% python3 -q
>>> import numpy as np
>>> import numpy.linalg as la
>>> np.set_printoptions(precision=2, suppress=True, linewidth=100)
>>> mat = np.load("dump.npy")
>>> mat
array([[ 1.81, 14.62, 11.18,  0.71],
       [ 4.49, 16.43,  9.47,  3.65],
       [ 2.63, 16.01, 10.97,  2.23],
       [ 4.38, 17.84, 11.04,  3.01],
       [ 2.79, 16.9 , 12.14,  4.29],
       [ 5.35, 15.34, 11.87,  2.16],
       [ 3.81, 15.43, 12.72,  2.16],
       [ 3.19, 16.86, 12.79,  4.03],
       [ 3.2 , 15.58, 11.65,  2.02],
       [ 2.12, 17.43, 12.56,  2.03],
       [ 1.95, 12.54, 12.4 ,  3.26],
       [ 3.92, 15.3 , 12.43,  3.48],
       [ 4.32, 16.36, 12.37,  2.61],
       [ 2.19, 15.84, 11.83,  4.69],
       [ 1.64, 14.17, 11.45,  3.39],
       [ 3.49, 15.84, 11.3 ,  3.72],
       [ 2.45, 13.16, 11.85,  3.25],
       [ 2.46, 13.68, 11.43,  3.67],
       [ 1.86, 14.71, 11.27,  3.3 ],
       [ 3.52, 15.07, 10.8 ,  1.61],
       [ 3.91, 14.31, 13.02,  2.41]])
>>> hat = mat @ la.solve(mat.T @ mat, mat.T)
>>> np.allclose(hat @ hat, hat)
True
>>> np.round(np.trace(hat), 2)
np.float64(4.0)
>>> np.round(la.eigvalsh(hat), 2) + 0
array([0., 0., 0., 0., 0., 0., 0., 0., 0., 0., 0., 0., 0., 0., 0., 0., 0., 1., 1., 1., 1.])
>>> K = np.load("test15.npy")
>>> K
array([[-0.29,  0.69, -0.66],
       [ 0.39, -0.55, -0.74],
       [-0.87, -0.47, -0.11]])
>>> la.norm(K, axis=0)
array([1., 1., 1.])
>>> A = np.loadtxt("block5.csv", delimiter=",")
>>> A
array([[0., 0., 0., 1.],
       [0., 0., 0., 0.],
       [0., 0., 0., 0.],
       [1., 0., 0., 0.]])
>>> np.all(la.eigvalsh(A) > 0)
np.False_
>>> rng = np.random.default_rng(439338)
>>> Y = A + rng.integers(-2, 3, (4, 2)) @ rng.integers(-2, 3, (2, 4))
>>> Y
array([[-6.,  2., -3.,  3.],
       [ 0., -8.,  6., -2.],
       [ 0., -8.,  6., -2.],
       [ 7., -2.,  3., -2.]])
>>> Y - A
array([[-6.,  2., -3.,  2.],
       [ 0., -8.,  6., -2.],
       [ 0., -8.,  6., -2.],
       [ 6., -2.,  3., -2.]])
>>> W0 = np.load("mat.npy")
>>> W0
array([[ 1,  1, -1, -1, -1, -1,  1,  1],
       [ 1, -1, -1,  1,  1, -1, -1,  1],
       [ 1,  1,  1,  1, -1, -1, -1, -1]])
>>> Y = W0 / np.sqrt((W0 ** 2).mean(axis=1, keepdims=True))
>>> W0 - W0.mean(axis=1, keepdims=True)
array([[ 1.,  1., -1., -1., -1., -1.,  1.,  1.],
       [ 1., -1., -1.,  1.,  1., -1., -1.,  1.],
       [ 1.,  1.,  1.,  1., -1., -1., -1., -1.]])
>>> x = np.array([-9, 1, -7, 5, 9, 2, 8, -5])
>>> W0 @ np.eye(8)[7]
array([ 1.,  1., -1.])
>>> np.einsum("ij,j->i", W0, x)
array([-14,  -4, -24])
>>> W = np.array([[-1, 1, -1, 2, 1],
...     [-1, -1, 2, -1, 0],
...     [-1, 0, 0, 0, 0],
...     [0, -2, -1, 2, 2],
...     [-2, -1, -1, -1, 1],
...     [2, 0, -1, -2, -1],
...     [1, 1, -1, 2, -1],
...     [0, 1, 1, 0, -1]])
>>> c = np.array([2, -1, 3, 1, -2])
>>> hid = np.maximum(W0 @ W + c, 0)
>>> (hid > 0).mean(axis=0)
array([0.33, 0.33, 1.  , 1.  , 0.67])
>>> (hid > 0).astype(int)
array([[1, 1, 1, 1, 0],
       [0, 0, 1, 1, 1],
       [0, 0, 1, 1, 1]])
>>> la.matrix_rank(hid)
np.int64(3)
>>> W2 = np.array([[-3, 0], [-2, -1], [-2, -2], [-3, -3], [2, -2]])
>>> (hid @ W2).round(6).argmax(axis=1)
array([1, 0, 0])
